$ ipython --no-banner

In [1]: import numpy as np

In [2]: import numpy.linalg as la

In [3]: np.set_printoptions(precision=2, suppress=True, linewidth=160, legacy="1.25")

In [4]: rng = np.random.default_rng(503)

In [5]: labels = rng.integers(0, 3, 9)

In [6]: W0 = (labels[:, None] == labels) * -3 + np.eye(9)

In [7]: W0
Out[7]: 
array([[-2.,  0.,  0., -3., -3.,  0.,  0.,  0.,  0.],
       [ 0., -2.,  0.,  0.,  0.,  0.,  0., -3., -3.],
       [ 0.,  0., -2.,  0.,  0., -3., -3.,  0.,  0.],
       [-3.,  0.,  0., -2., -3.,  0.,  0.,  0.,  0.],
       [-3.,  0.,  0., -3., -2.,  0.,  0.,  0.,  0.],
       [ 0.,  0., -3.,  0.,  0., -2., -3.,  0.,  0.],
       [ 0.,  0., -3.,  0.,  0., -3., -2.,  0.,  0.],
       [ 0., -3.,  0.,  0.,  0.,  0.,  0., -2., -3.],
       [ 0., -3.,  0.,  0.,  0.,  0.,  0., -3., -2.]])

In [8]: labels = rng.permutation(9)

In [9]: labels
Out[9]: array([1, 4, 8, 3, 2, 6, 0, 5, 7])

In [10]: Y = W0[labels][:, labels]

In [11]: np.trace(Y)
Out[11]: -18.0

In [12]: np.sort(np.abs(la.eigvals(Y)))
Out[12]: array([1., 1., 1., 1., 1., 1., 8., 8., 8.])

In [13]: round(float(la.det(Y)), 2), round(float(la.det(W0[labels])), 2)
Out[13]: (-512.0, 512.0)

In [14]: np.allclose(Y, W0)
Out[14]: False

In [15]: Y
Out[15]: 
array([[-2.,  0., -3.,  0.,  0.,  0.,  0.,  0., -3.],
       [ 0., -2.,  0., -3.,  0.,  0., -3.,  0.,  0.],
       [-3.,  0., -2.,  0.,  0.,  0.,  0.,  0., -3.],
       [ 0., -3.,  0., -2.,  0.,  0., -3.,  0.,  0.],
       [ 0.,  0.,  0.,  0., -2., -3.,  0., -3.,  0.],
       [ 0.,  0.,  0.,  0., -3., -2.,  0., -3.,  0.],
       [ 0., -3.,  0., -3.,  0.,  0., -2.,  0.,  0.],
       [ 0.,  0.,  0.,  0., -3., -3.,  0., -2.,  0.],
       [-3.,  0., -3.,  0.,  0.,  0.,  0.,  0., -2.]])

In [16]: X = np.load("m.npy")

In [17]: X
Out[17]: 
array([[ -4.83,   4.96,  -7.03,  -8.38,  -2.87,  -1.43,   4.84,   0.08,  -2.14],
       [ -4.94,   4.83,  -6.94,  -8.48,  -2.74,  -1.36,   4.92,   0.03,  -2.09],
       [ -3.57,   3.53,  -4.93,  -5.95,  -2.05,  -0.95,   3.54,   0.06,  -1.45],
       [ -3.46,   3.43,  -5.02,  -5.97,  -2.01,  -0.98,   3.58,  -0.04,  -1.49],
       [ -5.58,   5.54,  -7.97,  -9.58,  -3.14,  -1.57,   5.62,  -0.06,  -2.31],
       [ -4.29,   4.16,  -5.91,  -7.22,  -2.32,  -1.19,   4.11,   0.01,  -1.79],
       [  0.  ,   0.08,   0.03,   0.02,  -0.01,   0.  ,   0.01,   0.01,  -0.09],
       [ -4.25,   4.21,  -6.03,  -7.23,  -2.48,  -1.16,   4.24,   0.  ,  -1.86],
       [ -2.1 ,   2.18,  -3.09,  -3.64,  -1.26,  -0.6 ,   2.11,  -0.07,  -0.85],
       [ -1.45,   1.44,  -1.99,  -2.5 ,  -0.82,  -0.39,   1.35,   0.03,  -0.7 ],
       [ -2.09,   2.07,  -3.05,  -3.65,  -1.23,  -0.58,   2.01,   0.02,  -0.87],
       [ -4.21,   4.22,  -6.02,  -7.15,  -2.41,  -1.22,   4.13,   0.04,  -1.83],
       [ -4.9 ,   4.83,  -7.04,  -8.37,  -2.81,  -1.38,   4.89,   0.01,  -2.1 ],
       [ -6.29,   6.22,  -8.99, -10.75,  -3.65,  -1.74,   6.31,  -0.08,  -2.77],
       [ -1.38,   1.38,  -2.02,  -2.36,  -0.81,  -0.35,   1.44,  -0.1 ,  -0.61],
       [ -3.51,   3.43,  -5.02,  -6.07,  -1.95,  -1.04,   3.5 ,  -0.01,  -1.48],
       [ -2.14,   2.07,  -2.98,  -3.66,  -1.08,  -0.6 ,   2.02,   0.  ,  -0.9 ],
       [ -5.63,   5.63,  -8.04,  -9.55,  -3.24,  -1.59,   5.49,  -0.07,  -2.39],
       [ -1.36,   1.47,  -2.04,  -2.31,  -0.82,  -0.39,   1.36,   0.02,  -0.64],
       [  0.01,  -0.02,   0.02,  -0.06,  -0.08,   0.  ,   0.06,  -0.01,  -0.06],
       [  0.02,   0.03,  -0.04,  -0.04,   0.04,   0.02,   0.03,  -0.03,   0.  ],
       [ -5.62,   5.58,  -7.98,  -9.59,  -3.21,  -1.56,   5.6 ,   0.03,  -2.41],
       [ -4.84,   4.92,  -7.  ,  -8.38,  -2.84,  -1.5 ,   4.93,  -0.08,  -2.17],
       [ -0.67,   0.78,  -1.01,  -1.21,  -0.34,  -0.22,   0.75,  -0.03,  -0.29],
       [ -2.82,   2.83,  -4.05,  -4.77,  -1.62,  -0.9 ,   2.67,  -0.07,  -1.17],
       [  0.02,   0.02,  -0.04,  -0.02,   0.07,   0.06,   0.  ,  -0.07,   0.05],
       [ -2.79,   2.77,  -3.97,  -4.85,  -1.68,  -0.84,   2.87,   0.03,  -1.24],
       [ -1.42,   1.42,  -1.99,  -2.42,  -0.87,  -0.45,   1.43,  -0.1 ,  -0.66],
       [ -0.72,   0.73,  -1.  ,  -1.25,  -0.31,  -0.13,   0.77,  -0.01,  -0.3 ],
       [ -3.52,   3.39,  -5.04,  -6.03,  -2.05,  -0.95,   3.43,   0.02,  -1.46],
       [ -0.03,   0.  ,   0.04,   0.  ,  -0.09,  -0.06,   0.03,  -0.02,  -0.08],
       [ -0.63,   0.67,  -1.06,  -1.23,  -0.41,  -0.22,   0.75,   0.02,  -0.35],
       [ -3.55,   3.46,  -4.98,  -6.01,  -2.08,  -1.04,   3.58,  -0.02,  -1.47],
       [ -2.75,   2.83,  -3.98,  -4.87,  -1.64,  -0.8 ,   2.73,   0.01,  -1.18],
       [ -2.1 ,   2.07,  -3.  ,  -3.5 ,  -1.14,  -0.55,   2.06,  -0.04,  -0.84]])

In [18]: la.matrix_rank(X)
Out[18]: 9

In [19]: X[35]
---------------------------------------------------------------------------
IndexError                                Traceback (most recent call last)
Cell In[19], line 1
----> 1 X[35]

IndexError: index 35 is out of bounds for axis 0 with size 35

In [20]: np.abs(X).max()
Out[20]: 10.75

In [21]: np.count_nonzero(X)
Out[21]: 306

In [22]: X.shape
Out[22]: (35, 9)

In [23]: X.mean(axis=0)
Out[23]: array([-2.78,  2.78, -3.98, -4.77, -1.6 , -0.79,  2.78, -0.01, -1.2 ])

In [24]: la.svd(X, compute_uv=False)
Out[24]: array([58.11,  0.39,  0.35,  0.32,  0.25,  0.25,  0.23,  0.2 ,  0.16])
